$ python -q
>>> import numpy as np
>>> np.set_printoptions(suppress=True, linewidth=160)
>>> mat = np.array([[0.8, 0.8, 0.3, -1.3, -0.5, 0.5, 0.5],
...     [1.1, 1.3, 0.1, -1.4, -1.0, -1.4, -0.3],
...     [0.0, 0.8, -0.2, 0.4, -1.4, 0.9, 0.7],
...     [0.5, -0.7, -0.5, 0.3, 1.4, -1.0, 0.8]])
>>> rng = np.random.default_rng(440041)
>>> mat[2] = mat[3] + 0.1 * rng.normal(size=7)
>>> mat.round(1)
array([[ 0.8,  0.8,  0.3, -1.3, -0.5,  0.5,  0.5],
       [ 1.1,  1.3,  0.1, -1.4, -1. , -1.4, -0.3],
       [ 0.4, -0.7, -0.7,  0.2,  1.3, -0.7,  0.8],
       [ 0.5, -0.7, -0.5,  0.3,  1.4, -1. ,  0.8]])
>>> np.round(np.linalg.svd(mat, compute_uv=False), 1)
array([3.4, 2.6, 1.3, 0.2])
>>> round(np.linalg.norm(mat), 1)
np.float64(4.5)
>>> np.linalg.matrix_rank(mat)
np.int64(4)
>>> mat.shape
(4, 7)
>>> np.abs(mat).max()
np.float64(1.4)
>>> np.count_nonzero(mat)
np.int64(28)
>>> np.round(mat - mat[0], 1)
array([[ 0. ,  0. ,  0. ,  0. ,  0. ,  0. ,  0. ],
       [ 0.3,  0.5, -0.2, -0.1, -0.5, -1.9, -0.8],
       [-0.4, -1.5, -1. ,  1.5,  1.8, -1.2,  0.3],
       [-0.3, -1.5, -0.8,  1.6,  1.9, -1.5,  0.3]])
>>> np.round(mat.mean(axis=0), 1)
array([ 0.7,  0.2, -0.2, -0.5,  0.3, -0.7,  0.5])
>>> x = np.array([5, 5, 2, 0, 5, 5, 5])
>>> (mat @ x).argmax()
np.int64(0)
>>> np.round(mat @ x, 1)
array([11.1, -1.3,  4.3,  4. ])
>>> np.round(mat * x, 1)
array([[ 4. ,  4. ,  0.6, -0. , -2.5,  2.5,  2.5],
       [ 5.5,  6.5,  0.2, -0. , -5. , -7. , -1.5],
       [ 2. , -3.3, -1.5,  0. ,  6.6, -3.7,  4.1],
       [ 2.5, -3.5, -1. ,  0. ,  7. , -5. ,  4. ]])
>>> M2 = np.array([[-1, 1, -4],
...     [1, 1, -2],
...     [1, 5, -2],
...     [5, -5, 3],
...     [-4, -5, 1],
...     [1, 3, -3],
...     [2, -5, 0]])
>>> np.vstack([mat, M2.T]).shape
(7, 7)
>>> np.round(mat @ M2, 1)
array([[ -2.7,  11.1, -11.3],
       [ -4.7,  12.2,  -8.2],
       [ -5. , -18. ,   5.4],
       [ -5.2, -18.2,   5.7]])
>>> np.round(np.einsum("ij->j", mat), 1)
array([ 2.8,  0.7, -0.8, -2.2,  1.2, -2.6,  1.8])
>>> np.round(M2.T @ mat.T, 1)
array([[ -2.7,  -4.7,  -5. ,  -5.2],
       [ 11.1,  12.2, -18. , -18.2],
       [-11.3,  -8.2,   5.4,   5.7]])
>>> np.round(np.einsum("ik,kj->ij", mat, M2), 1)
array([[ -2.7,  11.1, -11.3],
       [ -4.7,  12.2,  -8.2],
       [ -5. , -18. ,   5.4],
       [ -5.2, -18.2,   5.7]])
>>> K = np.array([[-2.0, 1.0, 1.0, 1.0, 1.0, 1.0],
...     [1.0, -2.0, 1.0, 1.0, 1.0, 1.0],
...     [1.0, 1.0, -2.0, 1.0, 1.0, 1.0],
...     [1.0, 1.0, 1.0, -2.0, 1.0, 1.0],
...     [1.0, 1.0, 1.0, 1.0, -2.0, 1.0],
...     [1.0, 1.0, 1.0, 1.0, 1.0, -2.0]])
>>> # symmetric
>>> np.round(np.linalg.matrix_power(K, 4), 1)
array([[81.,  0.,  0.,  0.,  0.,  0.],
       [ 0., 81.,  0.,  0.,  0.,  0.],
       [ 0.,  0., 81.,  0.,  0.,  0.],
       [ 0.,  0.,  0., 81.,  0.,  0.],
       [ 0.,  0.,  0.,  0., 81.,  0.],
       [ 0.,  0.,  0.,  0.,  0., 81.]])
>>> np.allclose(K, K.T)
True
>>> K @ K
array([[9., 0., 0., 0., 0., 0.],
       [0., 9., 0., 0., 0., 0.],
       [0., 0., 9., 0., 0., 0.],
       [0., 0., 0., 9., 0., 0.],
       [0., 0., 0., 0., 9., 0.],
       [0., 0., 0., 0., 0., 9.]])
>>> r0 = np.array([3, 8])
>>> np.convolve(K[2], r0)
array([  3.,  11.,   2., -13.,  11.,  11.,   8.])
>>> np.array([np.convolve(row, r0, "same") for row in K])
array([[ -6., -13.,  11.,  11.,  11.,  11.],
       [  3.,   2., -13.,  11.,  11.,  11.],
       [  3.,  11.,   2., -13.,  11.,  11.],
       [  3.,  11.,  11.,   2., -13.,  11.],
       [  3.,  11.,  11.,  11.,   2., -13.],
       [  3.,  11.,  11.,  11.,  11.,   2.]])
>>> np.polyval(r0, K[2])
array([11., 11.,  2., 11., 11., 11.])
>>> np.cross(K[2, :3], K[1, :3])
array([-3., -3., -3.])
>>> idx = rng.permutation(6)
>>> M2 = K[:, idx] * rng.choice([-1, 1], 6)
>>> M2
array([[-1.,  1.,  1.,  1., -2.,  1.],
       [-1., -2.,  1.,  1.,  1.,  1.],
       [-1.,  1., -2.,  1.,  1.,  1.],
       [-1.,  1.,  1.,  1.,  1., -2.],
       [ 2.,  1.,  1.,  1.,  1.,  1.],
       [-1.,  1.,  1., -2.,  1.,  1.]])
>>> Uu, _, Vh = np.linalg.svd(K.T @ M2)
>>> Uu @ Vh
array([[ 0.,  0.,  0.,  0.,  1.,  0.],
       [ 0.,  1.,  0.,  0.,  0.,  0.],
       [ 0.,  0.,  1.,  0.,  0.,  0.],
       [ 0.,  0.,  0.,  0.,  0.,  1.],
       [-1.,  0.,  0.,  0.,  0.,  0.],
       [ 0.,  0.,  0.,  1.,  0.,  0.]])
>>> idx
array([4, 1, 2, 5, 0, 3])
>>> w, evecs = np.linalg.eigh(K)
>>> x = np.array([-1, 4, -5, -5, 1, 5])
>>> np.round(np.linalg.eigvalsh(K[1:, 1:]), 1)
array([-3., -3., -3., -3.,  2.])
>>> np.round(evecs * np.maximum(w, 0) @ evecs.T, 1)
array([[0.5, 0.5, 0.5, 0.5, 0.5, 0.5],
       [0.5, 0.5, 0.5, 0.5, 0.5, 0.5],
       [0.5, 0.5, 0.5, 0.5, 0.5, 0.5],
       [0.5, 0.5, 0.5, 0.5, 0.5, 0.5],
       [0.5, 0.5, 0.5, 0.5, 0.5, 0.5],
       [0.5, 0.5, 0.5, 0.5, 0.5, 0.5]])
>>> theta = np.radians(90)
>>> R = np.eye(7)
>>> R[1, 1] = R[5, 5] = np.cos(theta)
>>> R[1, 5], R[5, 1] = -np.sin(theta), np.sin(theta)
>>> R.round(1) + 0
array([[ 1.,  0.,  0.,  0.,  0.,  0.,  0.],
       [ 0.,  0.,  0.,  0.,  0., -1.,  0.],
       [ 0.,  0.,  1.,  0.,  0.,  0.,  0.],
       [ 0.,  0.,  0.,  1.,  0.,  0.,  0.],
       [ 0.,  0.,  0.,  0.,  1.,  0.,  0.],
       [ 0.,  1.,  0.,  0.,  0.,  0.,  0.],
       [ 0.,  0.,  0.,  0.,  0.,  0.,  1.]])
>>> M2 = mat @ R.T
>>> np.round(np.linalg.svd(mat, compute_uv=False), 1), np.round(np.linalg.svd(M2, compute_uv=False), 1)
(array([3.4, 2.6, 1.3, 0.2]), array([3.4, 2.6, 1.3, 0.2]))
